$ python -q
>>> import numpy as np
>>> from numpy import linalg as LA
>>> np.set_printoptions(precision=1, suppress=True, linewidth=120, legacy="1.25")
>>> other = np.array([[1, -3, -3], [-2, 2, 3], [-3, 1, -1]])
>>> W0 = other + other.T
>>> W0
array([[ 2, -5, -6],
       [-5,  4,  4],
       [-6,  4, -2]])
>>> [round(float(LA.det(W0[:i, :i])), 2) + 0 for i in range(1, 4)]
[2.0, -17.0, 98.0]
>>> W0[3]
Traceback (most recent call last):
  File "<python-input-7>", line 1, in <module>
    W0[3]
    ~~^^^
IndexError: index 3 is out of bounds for axis 0 with size 3
>>> LA.svd(W0, compute_uv=False)
array([11.7,  6.3,  1.3])
>>> np.diff(W0, axis=0)
array([[-7,  9, 10],
       [-1,  0, -6]])
>>> W0.mean(axis=0)
array([-3. ,  1. , -1.3])
>>> np.abs(W0).max()
6
>>> W0.sum(axis=0)
array([-9,  3, -4])
>>> LA.matrix_rank(W0)
3
>>> data = np.array([[-1.0, 1.0, 1.0, 1.0, 1.0, 1.0, 1.0, 1.0],
...     [1.0, -1.0, 1.0, 1.0, 1.0, 1.0, 1.0, 1.0],
...     [1.0, 1.0, -1.0, 1.0, 1.0, 1.0, 1.0, 1.0],
...     [1.0, 1.0, 1.0, -1.0, 1.0, 1.0, 1.0, 1.0],
...     [1.0, 1.0, 1.0, 1.0, -1.0, 1.0, 1.0, 1.0],
...     [1.0, 1.0, 1.0, 1.0, 1.0, -1.0, 1.0, 1.0],
...     [1.0, 1.0, 1.0, 1.0, 1.0, 1.0, -1.0, 1.0],
...     [1.0, 1.0, 1.0, 1.0, 1.0, 1.0, 1.0, -1.0]])
>>> [round(float(LA.det(data[:i, :i])), 2) + 0 for i in range(1, 9)]
[-1.0, 0.0, 4.0, -16.0, 48.0, -128.0, 320.0, -768.0]
>>> other = np.array([[8, -1], [-2, -9]])
>>> M = np.kron(np.eye(2, dtype=int), other)
>>> M
array([[ 8, -1,  0,  0],
       [-2, -9,  0,  0],
       [ 0,  0,  8, -1],
       [ 0,  0, -2, -9]])
>>> x0 = np.array([2, 1, 0, 3])
>>> target = M @ x0
>>> target
array([ 15, -13,  -3, -27])
>>> LA.solve(M, target)
array([2., 1., 0., 3.])
>>> LA.solve(M, M[:, 3])
array([ 0., -0.,  0.,  1.])
>>> LA.solve(M, -1 * target)
array([-2., -1.,  0., -3.])
>>> LA.solve(M.T, M[3])
array([ 0., -0.,  0.,  1.])
>>> np.sort(LA.eigvals(M).real)
array([-9.1, -9.1,  8.1,  8.1])
>>> round(LA.det(M), 1)
5476.0
>>> (LA.matrix_power((M != 0) + (M.T != 0) + np.eye(4), 4) > 0).astype(int)
array([[1, 1, 0, 0],
       [1, 1, 0, 0],
       [0, 0, 1, 1],
       [0, 0, 1, 1]])
>>> E = np.load("mat.npy")
>>> E
array([[3., 0., 2., 2., 0., 0., 0., 0., 2.],
       [0., 3., 0., 0., 0., 2., 2., 0., 0.],
       [2., 0., 3., 2., 0., 0., 0., 0., 2.],
       [2., 0., 2., 3., 0., 0., 0., 0., 2.],
       [0., 0., 0., 0., 3., 0., 0., 2., 0.],
       [0., 2., 0., 0., 0., 3., 2., 0., 0.],
       [0., 2., 0., 0., 0., 2., 3., 0., 0.],
       [0., 0., 0., 0., 2., 0., 0., 3., 0.],
       [2., 0., 2., 2., 0., 0., 0., 0., 3.]])
>>> x0 = np.ones(9)
>>> for _ in range(4):
...     x0 = E @ x0
...     x0 /= LA.norm(x0)
...     print(round(x0 @ E @ x0, 1))
... 
8.1
8.4
8.7
8.8
>>> round(LA.eigvalsh(E)[-1], 1)
9.0
>>> arr = np.load("out12.npy")
>>> arr
array([[-14.8,  -3.2,  22.6,   6.1,   9.6,   8.6],
       [-10.5,  -0.7,  13.2,   6. ,  -6.6, -11.3],
       [ -4. ,   0.5,  11.8,  -5.2,   3.9,  -6.8],
       [-11.1,   6.9, -18.1,   5.8,  -5.5,   3.5],
       [ -2.8,  -5.2,   6. , -13.8,   0.7, -10.9],
       [  0.5,  -0.8,   9.5,  -9.6,   1.7,  -5.9],
       [ -1. ,  -4. ,  -0.8,   5.2,  -3. ,  -2.5],
       [ -6.4,  10.9,  14.1,   5.8,   9.4,  -0.8],
       [  4.8,   5.2,  14.3,   6.2,   4.2,   5.6],
       [  2.4,   8.2,   9.5,   3.3,   6.3,  -7.7],
       [ -4.8,   4.2,  -9.9,  -0.2,   3.4,  -0.1],
       [  4.3,   4.6,   8.2,  -0.1,  -8.9,  -5.6],
       [-17.3,   4.6,  -8.9,  -1.5,   0.2,  -6.4],
       [ -9.4,   6.8,   9. ,  -6.5,   2.2,  -6.9],
       [ -1.4,  -6.5,   6.3, -13.4,  -0.7,   3.6],
       [  5.5,   4.1,   6.2,   6.6,  12.4,   3.5],
       [ 11.5,  -7.9,  -0.5,  -3.2,  -8. ,  -2. ],
       [ -2.9,   3. ,  -4.4,  -1.3,  -4.7,  -2.9],
       [ -2.7,   5.6, -17.6,   8.6,   2.7,  -3.1],
       [  2.7, -14.9,  12.8,  11.8,  10.6,  -3.9],
       [ 13.7,   8.3,  24.1,  -0.4,   1.7, -21.6],
       [ -3.4,   0.7,  -3. ,  -1.1,  -2.8,  -1.8],
       [ -7. ,  -8.2,   2.9,   0.8, -11.7,   1.6],
       [ -2.7,   1.3,   2.9,  -6.8,  -2.4,   4.8],
       [ -0.2,  -2.5, -13.9,   2.6,   9. ,  -1.5],
       [ -5.2,   7.5,   4.6,   2.2,  -9.9,   0.3],
       [  3.2,   5.1,  11.8,   3.3,  -0.8,   1.7],
       [ -8.6,  -7.2,  -3.5,  -2.8,  -6.6,   6.1],
       [ 12.8,   9.1,  -6.9,  -1.4,  -9.1,   0.6],
       [ -5.2, -11.8, -16.7,  -1.8,   3.9,  -7.1],
       [  7.1,  -9.7,  14.2,  -0.4,   4.5,   0.8]])
>>> Ac = arr - arr.mean(axis=0)
>>> left, sigma, VT = LA.svd(Ac, full_matrices=False)
>>> np.round(Ac.mean(axis=0), 1) + 0
array([0., 0., 0., 0., 0., 0.])
>>> LA.matrix_rank(Ac)
6
>>> np.searchsorted(np.cumsum(sigma ** 2) / (sigma ** 2).sum(), 0.9) + 1
5
>>> np.abs(VT[-1])
array([0.1, 0.3, 0.1, 0.7, 0.5, 0.4])
>>> np.abs(VT[0]).argmax()
2
>>> np.round(VT[0] * np.sign(VT[0, np.abs(VT[0]).argmax()]), 1) + 0
array([ 0.2,  0. ,  0.9,  0. ,  0.2, -0.1])
>>> round((sigma ** 2).sum() ** 2 / (sigma ** 4).sum(), 1)
4.2
